$ ipython --no-banner

In [1]: import numpy as np

In [2]: np.set_printoptions(suppress=True, linewidth=100)

In [3]: m1 = np.loadtxt("w.csv", delimiter=",")

In [4]: print(m1)
[[ 1. -1.  1. -1.  1. -1.  1. -1.]
 [ 1. -1.  1. -1. -1.  1. -1.  1.]
 [ 1.  1. -1. -1. -1. -1.  1.  1.]
 [ 1. -1. -1.  1.  1. -1. -1.  1.]
 [ 1.  1.  1.  1. -1. -1. -1. -1.]]

In [5]: print(round(float(np.linalg.norm(m1[4], 1)), 1), round(float(np.linalg.norm(m1[4], np.inf)), 1))
8.0 1.0

In [6]: print(np.round(np.linalg.norm(m1) ** 2 / np.linalg.norm(m1, 2) ** 2, 1))
5.0

In [7]: print(np.round(np.linalg.norm(m1, axis=1), 1))
[2.8 2.8 2.8 2.8 2.8]

In [8]: print(np.round(np.linalg.norm(m1[4] - m1[1]), 1))
4.0

In [9]: print(round(np.linalg.norm(m1, "nuc"), 1))
14.1

In [10]: print(round(np.linalg.norm(m1, 2), 1))
2.8

In [11]: print(np.round(np.linalg.norm(m1, axis=0), 1))
[2.2 2.2 2.2 2.2 2.2 2.2 2.2 2.2]

In [12]: print(np.linalg.norm(m1, axis=1).argmax())
0

In [13]: A2 = m1[0, 0] * m1[1:] - np.outer(m1[1:, 0], m1[0])

In [14]: print(A2)
[[ 0.  0.  0.  0. -2.  2. -2.  2.]
 [ 0.  2. -2.  0. -2.  0.  0.  2.]
 [ 0.  0. -2.  2.  0.  0. -2.  2.]
 [ 0.  2.  0.  2. -2.  0. -2.  0.]]

In [15]: print(m1[:, 0] / m1[0, 0])
[1. 1. 1. 1. 1.]

In [16]: print(np.linalg.norm(A2, axis=1).argmax())
0

In [17]: print(np.round(np.linalg.norm(A2, axis=1), 1))
[4. 4. 4. 4.]

In [18]: print(round(float(np.linalg.norm(A2, 2)), 1))
6.3

In [19]: G = m1.T @ m1

In [20]: print(np.diag(G))
[5. 5. 5. 5. 5. 5. 5. 5.]

In [21]: print(np.allclose(G, G.T))
True

In [22]: print(np.round(np.linalg.eigvalsh(G)[::-1], 1) + 0)
[8. 8. 8. 8. 8. 0. 0. 0.]

In [23]: print(np.trace(G), (m1 ** 2).sum())
40.0 40.0

In [24]: E = np.load("out17.npy")

In [25]: print(E)
[[4. 1. 0. 0. 0. 0. 0. 0. 0. 0. 0. 0.]
 [0. 4. 1. 0. 0. 0. 0. 0. 0. 0. 0. 0.]
 [0. 0. 4. 1. 0. 0. 0. 0. 0. 0. 0. 0.]
 [0. 0. 0. 4. 1. 0. 0. 0. 0. 0. 0. 0.]
 [0. 0. 0. 0. 4. 1. 0. 0. 0. 0. 0. 0.]
 [0. 0. 0. 0. 0. 4. 1. 0. 0. 0. 0. 0.]
 [0. 0. 0. 0. 0. 0. 4. 1. 0. 0. 0. 0.]
 [0. 0. 0. 0. 0. 0. 0. 4. 1. 0. 0. 0.]
 [0. 0. 0. 0. 0. 0. 0. 0. 4. 1. 0. 0.]
 [0. 0. 0. 0. 0. 0. 0. 0. 0. 4. 1. 0.]
 [0. 0. 0. 0. 0. 0. 0. 0. 0. 0. 4. 1.]
 [0. 0. 0. 0. 0. 0. 0. 0. 0. 0. 0. 4.]]

In [26]: # triangular, det is the product of the diagonal

In [27]: q, r_ = np.linalg.qr(E)

In [28]: print(np.trace(q @ q.T))
12.0

In [29]: print(r_)
[[4. 1. 0. 0. 0. 0. 0. 0. 0. 0. 0. 0.]
 [0. 4. 1. 0. 0. 0. 0. 0. 0. 0. 0. 0.]
 [0. 0. 4. 1. 0. 0. 0. 0. 0. 0. 0. 0.]
 [0. 0. 0. 4. 1. 0. 0. 0. 0. 0. 0. 0.]
 [0. 0. 0. 0. 4. 1. 0. 0. 0. 0. 0. 0.]
 [0. 0. 0. 0. 0. 4. 1. 0. 0. 0. 0. 0.]
 [0. 0. 0. 0. 0. 0. 4. 1. 0. 0. 0. 0.]
 [0. 0. 0. 0. 0. 0. 0. 4. 1. 0. 0. 0.]
 [0. 0. 0. 0. 0. 0. 0. 0. 4. 1. 0. 0.]
 [0. 0. 0. 0. 0. 0. 0. 0. 0. 4. 1. 0.]
 [0. 0. 0. 0. 0. 0. 0. 0. 0. 0. 4. 1.]
 [0. 0. 0. 0. 0. 0. 0. 0. 0. 0. 0. 4.]]

In [30]: print(q.T @ q)
[[1. 0. 0. 0. 0. 0. 0. 0. 0. 0. 0. 0.]
 [0. 1. 0. 0. 0. 0. 0. 0. 0. 0. 0. 0.]
 [0. 0. 1. 0. 0. 0. 0. 0. 0. 0. 0. 0.]
 [0. 0. 0. 1. 0. 0. 0. 0. 0. 0. 0. 0.]
 [0. 0. 0. 0. 1. 0. 0. 0. 0. 0. 0. 0.]
 [0. 0. 0. 0. 0. 1. 0. 0. 0. 0. 0. 0.]
 [0. 0. 0. 0. 0. 0. 1. 0. 0. 0. 0. 0.]
 [0. 0. 0. 0. 0. 0. 0. 1. 0. 0. 0. 0.]
 [0. 0. 0. 0. 0. 0. 0. 0. 1. 0. 0. 0.]
 [0. 0. 0. 0. 0. 0. 0. 0. 0. 1. 0. 0.]
 [0. 0. 0. 0. 0. 0. 0. 0. 0. 0. 1. 0.]
 [0. 0. 0. 0. 0. 0. 0. 0. 0. 0. 0. 1.]]

In [31]: print(abs(r_[0, 0]), round(np.linalg.norm(E[:, 0]), 1))
4.0 4.0

In [32]: W0 = np.loadtxt("data.csv", delimiter=",")

In [33]: print(W0)
[[-1.  1.  2.  2.  3. -3.  1. -3.  0.]
 [-1. -2.  0.  2.  1. -1.  1. -1. -2.]
 [ 0.  0.  3. -2. -1.  3.  3. -3.  2.]
 [ 1. -3. -3.  3.  1.  3. -3.  0. -2.]
 [ 2.  0.  2.  2.  1.  3.  1. -3. -1.]
 [-3. -2.  0.  1.  2. -1. -1. -3. -3.]
 [ 3.  3.  2. -2.  0.  1. -3.  1. -3.]
 [ 1.  0. -3. -1. -1. -3.  0. -2.  2.]
 [ 0.  2.  0.  2. -1.  2. -1. -1. -1.]
 [ 2. -1.  0.  1.  0.  2.  3.  1.  0.]]

In [34]: T = np.stack([W0, 5 * W0, W0[::-1]])

In [35]: print(np.einsum("bij,cij->bc", T, T))
[[ 333. 1665.  -14.]
 [1665. 8325.  -70.]
 [ -14.  -70.  333.]]

In [36]: print(np.linalg.matrix_rank(T.reshape(3, -1)))
2

In [37]: print(T.shape)
(3, 10, 9)

In [38]: print(T.sum(axis=0))
[[ -4.   5.  12.  13.  18. -16.   9. -17.   0.]
 [ -6. -10.   0.  14.   5.  -4.   5.  -7. -13.]
 [  1.   0.  15. -13.  -7.  15.  18. -20.  14.]
 [  9. -15. -16.  16.   6.  19. -21.   1. -15.]
 [  9.  -2.  12.  13.   8.  17.   5. -21.  -9.]
 [-16. -12.   2.   8.  13.  -3.  -5. -21. -19.]
 [ 19.  15.   9.  -9.   1.   9. -21.   6. -20.]
 [  6.   0. -15.  -8.  -7. -15.   3. -15.  14.]
 [ -1.  10.   0.  14.  -5.  11.  -5.  -7.  -8.]
 [ 11.  -5.   2.   8.   3.   9.  19.   3.   0.]]

In [39]: q, V = np.linalg.qr(W0[:, :7])[0], np.linalg.qr(W0[:, 7:])[0]

In [40]: sig = np.linalg.svd(q.T @ V, compute_uv=False)

In [41]: print((sig > 0.9).sum())
0

In [42]: print(np.round(np.degrees(np.arccos(sig.clip(0, 1))), 1))
[27. 55.]

In [43]: u, v = W0[9], W0[0]

In [44]: print(u @ v)
-7.0

In [45]: pr = (u @ v) / (u @ u) * u

In [46]: print(np.outer(u, v))
[[-2.  2.  4.  4.  6. -6.  2. -6.  0.]
 [ 1. -1. -2. -2. -3.  3. -1.  3. -0.]
 [-0.  0.  0.  0.  0. -0.  0. -0.  0.]
 [-1.  1.  2.  2.  3. -3.  1. -3.  0.]
 [-0.  0.  0.  0.  0. -0.  0. -0.  0.]
 [-2.  2.  4.  4.  6. -6.  2. -6.  0.]
 [-3.  3.  6.  6.  9. -9.  3. -9.  0.]
 [-1.  1.  2.  2.  3. -3.  1. -3.  0.]
 [-0.  0.  0.  0.  0. -0.  0. -0.  0.]]

In [47]: print((v - pr) @ u)
0.0

In [48]: A2 = np.c_[W0[:, :2] @ np.array([[3, 8], [-7, 4]]), np.array([1, 2, 2, 5, 5, 0, 5, 0, 0, 3])]

In [49]: print(A2)
[[-10.  -4.   1.]
 [ 11. -16.   2.]
 [  0.   0.   2.]
 [ 24.  -4.   5.]
 [  6.  16.   5.]
 [  5. -32.   0.]
 [-12.  36.   5.]
 [  3.   8.   0.]
 [-14.   8.   0.]
 [ 13.  12.   3.]]

In [50]: print(np.round(np.linalg.norm(np.linalg.qr(W0)[0].T @ A2, axis=0) ** 2 / ((A2 ** 2).sum(axis=0) + 1e-12), 1))
[1. 1. 1.]

In [51]: print(np.round(np.linalg.norm(A2 - W0 @ np.linalg.lstsq(W0, A2)[0], axis=0), 1) + 0)
[0.  0.  1.8]

In [52]: print(np.linalg.matrix_rank(np.c_[W0, A2]))
10

In [53]: X = np.load("dump.npy")

In [54]: print(X.round(1) + 0)
[[ 0.   0.  -0.1  0.   0.1 -0.1]
 [ 0.   0.   0.1  0.  -0.1  0.1]
 [-0.1  0.1  0.5 -0.1 -0.3  0.3]
 [ 0.   0.  -0.1  0.   0.1 -0.1]
 [ 0.1 -0.1 -0.3  0.1  0.2 -0.2]
 [-0.1  0.1  0.3 -0.1 -0.2  0.2]]

In [55]: U, sig, Vh = np.linalg.svd(X)

In [56]: print(np.argmax(sig[:-1] / (sig[1:] + 1e-6)) + 1)
1

In [57]: print(sig.round(1) + 0)
[1. 0. 0. 0. 0. 0.]

In [58]: A2 = U[:, :1] @ np.diag(sig[:1]) @ Vh[:1]

In [59]: print(np.linalg.matrix_rank(A2))
1

In [60]: print(round(np.abs(X - A2).max(), 1))
0.0

In [61]: print(np.linalg.matrix_rank(X, rtol=0.05))
1

In [62]: print(np.round(np.linalg.norm(X - A2) / np.linalg.norm(X), 1))
0.0

In [63]: print(np.round(np.linalg.norm(X - A2, 2), 1), round(float(sig[1]), 1))
0.0 0.0

In [64]: print(A2.round(1) + 0)
[[ 0.   0.  -0.1  0.   0.1 -0.1]
 [ 0.   0.   0.1  0.  -0.1  0.1]
 [-0.1  0.1  0.5 -0.1 -0.3  0.3]
 [ 0.   0.  -0.1  0.   0.1 -0.1]
 [ 0.1 -0.1 -0.3  0.1  0.2 -0.2]
 [-0.1  0.1  0.3 -0.1 -0.2  0.2]]

In [65]: print(np.round(np.sort(np.abs(np.linalg.eigvals(X))), 1) + 0)
[0. 0. 0. 0. 0. 1.]

In [66]: print(np.round(X @ X, 1) + 0)
[[ 0.   0.  -0.1  0.   0.1 -0.1]
 [ 0.   0.   0.1  0.  -0.1  0.1]
 [-0.1  0.1  0.5 -0.1 -0.3  0.3]
 [ 0.   0.  -0.1  0.   0.1 -0.1]
 [ 0.1 -0.1 -0.3  0.1  0.2 -0.2]
 [-0.1  0.1  0.3 -0.1 -0.2  0.2]]

In [67]: print(round(np.abs(np.linalg.eigvals(X)).max(), 1))
1.0

In [68]: print(round(float(np.linalg.det(X)), 1))
0.0

In [69]: print(np.round((X + X.T) / 2, 1) + 0)
[[ 0.   0.  -0.1  0.   0.1 -0.1]
 [ 0.   0.   0.1  0.  -0.1  0.1]
 [-0.1  0.1  0.5 -0.1 -0.3  0.3]
 [ 0.   0.  -0.1  0.   0.1 -0.1]
 [ 0.1 -0.1 -0.3  0.1  0.2 -0.2]
 [-0.1  0.1  0.3 -0.1 -0.2  0.2]]

In [70]: w, V = np.linalg.eigh(X)

In [71]: x0 = np.array([1, 4, 5, 1, 2, 0])

In [72]: print((np.sign(V[:, -1].round(6)) == np.sign(V[0, -1].round(6))).astype(int))
[1 0 0 1 1 0]

In [73]: print(np.round(np.abs(X).sum(axis=1).max(), 1), round(float(np.abs(w).max()), 1))
1.5 1.0

In [74]: print(np.round(np.linalg.eigvalsh(X[1:, 1:]), 1) + 0)
[0. 0. 0. 0. 1.]

In [75]: U, sig, Vh = np.linalg.svd(m1, full_matrices=False)

In [76]: print(round(np.sqrt((sig ** 2).sum()), 1), round(float(np.linalg.norm(m1)), 1))
6.3 6.3

In [77]: print(np.round(sig / sig[0], 1))
[1. 1. 1. 1. 1.]

In [78]: print(np.round(Vh @ Vh.T, 1) + 0)
[[1. 0. 0. 0. 0.]
 [0. 1. 0. 0. 0.]
 [0. 0. 1. 0. 0.]
 [0. 0. 0. 1. 0.]
 [0. 0. 0. 0. 1.]]

In [79]: r = np.linalg.matrix_rank(X)

In [80]: print(r)
1

In [81]: null = np.linalg.svd(X)[2][r:].T

In [82]: print(np.linalg.matrix_rank(X.T @ X), np.linalg.matrix_rank(X @ X.T))
1 1

In [83]: print(null.shape)
(6, 5)

In [84]: rng = np.random.default_rng(468821)

In [85]: F = np.eye(4, dtype=int)[rng.permutation(4)]

In [86]: print(F)
[[1 0 0 0]
 [0 1 0 0]
 [0 0 1 0]
 [0 0 0 1]]

In [87]: print(F[:, 2] @ F[:, 3])
0

In [88]: print(F @ F.T)
[[1 0 0 0]
 [0 1 0 0]
 [0 0 1 0]
 [0 0 0 1]]

In [89]: x0 = np.array([-4, -9, -6, -1])

In [90]: print((x0 - F @ x0) @ (F @ x0))
0

In [91]: A = np.loadtxt("block16.csv", delimiter=",")

In [92]: print(A)
[[2. 0. 0. 0. 0. 0. 0.]
 [3. 8. 0. 0. 0. 0. 0.]
 [0. 2. 9. 0. 0. 0. 0.]
 [1. 5. 9. 1. 0. 0. 0.]
 [7. 8. 5. 4. 0. 0. 0.]
 [5. 3. 3. 2. 1. 0. 0.]
 [1. 7. 2. 6. 2. 1. 4.]]

In [93]: print([round(float(x), 1) for x in np.linalg.svd(A, compute_uv=False)[:3]])
[20.4, 10.1, 6.4]

In [94]: T = np.stack([A, 3 * A, A[::-1]])

In [95]: print(np.linalg.matrix_rank(T))
[6 6 6]

In [96]: print(T.shape)
(3, 7, 7)

In [97]: print(np.round(np.linalg.det(T), 1) + 0)
[0. 0. 0.]

In [98]: M = np.loadtxt("case18.csv", delimiter=",")

In [99]: print(M)
[[ 0.  1.  0. -5.  2.  5.  2.  3. -2.]
 [ 0.  0.  3. -5.  2. -1.  5.  5.  5.]
 [ 0.  0.  0. -2. -1.  3. -1. -1.  3.]
 [ 0.  0.  0.  0. -1.  1. -4.  3.  3.]
 [ 0.  0.  0.  0.  0. -2.  4.  1. -4.]
 [ 0.  0.  0.  0.  0.  0. -1. -5.  4.]
 [ 0.  0.  0.  0.  0.  0.  0.  2. -2.]
 [ 0.  0.  0.  0.  0.  0.  0.  0. -4.]
 [ 0.  0.  0.  0.  0.  0.  0.  0.  0.]]

In [100]: print(np.linalg.lstsq(M[:-1].T, M[-1])[2])
8

In [101]: print(np.unique(M.round(6), axis=0).shape)
(9, 9)

In [102]: print(np.linalg.matrix_rank(M - M[0, 0] * np.eye(9)))
8

In [103]: print([int(np.linalg.matrix_rank(np.linalg.matrix_power(M, p))) for p in range(1, 10)])
[8, 7, 6, 5, 4, 3, 2, 1, 0]

In [104]: print(np.round(np.linalg.svd(M, compute_uv=False), 1) + 0)
[12.1 10.4  7.4  6.   1.6  1.1  0.4  0.   0. ]

In [105]: print(M.shape)
(9, 9)

In [106]: print(M - M[0])
[[ 0.  0.  0.  0.  0.  0.  0.  0.  0.]
 [ 0. -1.  3.  0.  0. -6.  3.  2.  7.]
 [ 0. -1.  0.  3. -3. -2. -3. -4.  5.]
 [ 0. -1.  0.  5. -3. -4. -6.  0.  5.]
 [ 0. -1.  0.  5. -2. -7.  2. -2. -2.]
 [ 0. -1.  0.  5. -2. -5. -3. -8.  6.]
 [ 0. -1.  0.  5. -2. -5. -2. -1.  0.]
 [ 0. -1.  0.  5. -2. -5. -2. -3. -2.]
 [ 0. -1.  0.  5. -2. -5. -2. -3.  2.]]

In [107]: print(np.abs(M).max())
5.0

In [108]: print(round(float(np.linalg.norm(M)), 1))
18.7

In [109]: print(M.sum(axis=1))
[ 6. 14.  1.  2. -1. -2.  0. -4.  0.]

In [110]: print(np.round(M.mean(axis=0), 1))
[ 0.   0.1  0.3 -1.3  0.2  0.7  0.6  0.9  0.3]

In [111]: print([round(float(x), 1) for x in np.linalg.svd(M, compute_uv=False)[:3]])
[12.1, 10.4, 7.4]

In [112]: print(np.linalg.cond(M) > 100)
True

In [113]: labels = rng.permutation(9)

In [114]: print(labels)
[1 4 7 6 2 3 5 8 0]

In [115]: A2 = M[labels][:, labels]

In [116]: print(A2)
[[ 0.  2.  5.  5.  3. -5. -1.  5.  0.]
 [ 0.  0.  1.  4.  0.  0. -2. -4.  0.]
 [ 0.  0.  0.  0.  0.  0.  0. -4.  0.]
 [ 0.  0.  2.  0.  0.  0.  0. -2.  0.]
 [ 0. -1. -1. -1.  0. -2.  3.  3.  0.]
 [ 0. -1.  3. -4.  0.  0.  1.  3.  0.]
 [ 0.  0. -5. -1.  0.  0.  0.  4.  0.]
 [ 0.  0.  0.  0.  0.  0.  0.  0.  0.]
 [ 1.  2.  3.  2.  0. -5.  5. -2.  0.]]

In [117]: print(np.diag(A2))
[0. 0. 0. 0. 0. 0. 0. 0. 0.]

In [118]: print(np.trace(A2))
0.0

In [119]: print(round(float(np.linalg.det(A2)), 1), round(np.linalg.det(M[labels]), 1))
0.0 0.0

In [120]: A2 = np.array([[2, 0, 1, 2, 3, 1, 0, 2, 2, 3, 3],
     ...:     [0, 2, 1, 1, 2, 3, 2, 0, 2, 3, 3],
     ...:     [3, 1, 2, 0, 3, 0, 0, 3, 2, 3, 2],
     ...:     [1, 1, 0, 1, 0, 0, 1, 1, 3, 0, 0],
     ...:     [2, 3, 0, 0, 3, 0, 2, 1, 1, 0, 2],
     ...:     [1, 2, 0, 2, 2, 1, 3, 1, 3, 2, 2],
     ...:     [0, 0, 2, 1, 3, 0, 1, 3, 0, 2, 2],
     ...:     [1, 1, 1, 1, 3, 0, 3, 3, 2, 2, 2],
     ...:     [0, 1, 0, 2, 3, 3, 3, 3, 3, 2, 3],
     ...:     [3, 3, 0, 1, 2, 3, 0, 2, 2, 1, 2],
     ...:     [1, 1, 0, 1, 0, 3, 1, 1, 2, 2, 3]])

In [121]: A2[-1] = A2[0]

In [122]: arr = A2 + 0.1 * np.eye(11)

In [123]: print(arr)
[[2.1 0.  1.  2.  3.  1.  0.  2.  2.  3.  3. ]
 [0.  2.1 1.  1.  2.  3.  2.  0.  2.  3.  3. ]
 [3.  1.  2.1 0.  3.  0.  0.  3.  2.  3.  2. ]
 [1.  1.  0.  1.1 0.  0.  1.  1.  3.  0.  0. ]
 [2.  3.  0.  0.  3.1 0.  2.  1.  1.  0.  2. ]
 [1.  2.  0.  2.  2.  1.1 3.  1.  3.  2.  2. ]
 [0.  0.  2.  1.  3.  0.  1.1 3.  0.  2.  2. ]
 [1.  1.  1.  1.  3.  0.  3.  3.1 2.  2.  2. ]
 [0.  1.  0.  2.  3.  3.  3.  3.  3.1 2.  3. ]
 [3.  3.  0.  1.  2.  3.  0.  2.  2.  1.1 2. ]
 [2.  0.  1.  2.  3.  1.  0.  2.  2.  3.  3.1]]

In [124]: labels = rng.permutation(11)

In [125]: print(labels)
[ 6  8  2  9  1  4  7 10  0  5  3]

In [126]: A2 = arr[labels][:, labels]

In [127]: print(A2)
[[1.1 0.  2.  2.  0.  3.  3.  2.  0.  0.  1. ]
 [3.  3.1 0.  2.  1.  3.  3.  3.  0.  3.  2. ]
 [0.  2.  2.1 3.  1.  3.  3.  2.  3.  0.  0. ]
 [0.  2.  0.  1.1 3.  2.  2.  2.  3.  3.  1. ]
 [2.  2.  1.  3.  2.1 2.  0.  3.  0.  3.  1. ]
 [2.  1.  0.  0.  3.  3.1 1.  2.  2.  0.  0. ]
 [3.  2.  1.  2.  1.  3.  3.1 2.  1.  0.  1. ]
 [0.  2.  1.  3.  0.  3.  2.  3.1 2.  1.  2. ]
 [0.  2.  1.  3.  0.  3.  2.  3.  2.1 1.  2. ]
 [3.  3.  0.  2.  2.  2.  1.  2.  1.  1.1 2. ]
 [1.  3.  0.  0.  1.  0.  1.  0.  1.  0.  1.1]]

In [128]: print(np.allclose(A2, arr))
False

In [129]: print(round(float(np.trace(A2)), 1))
23.1
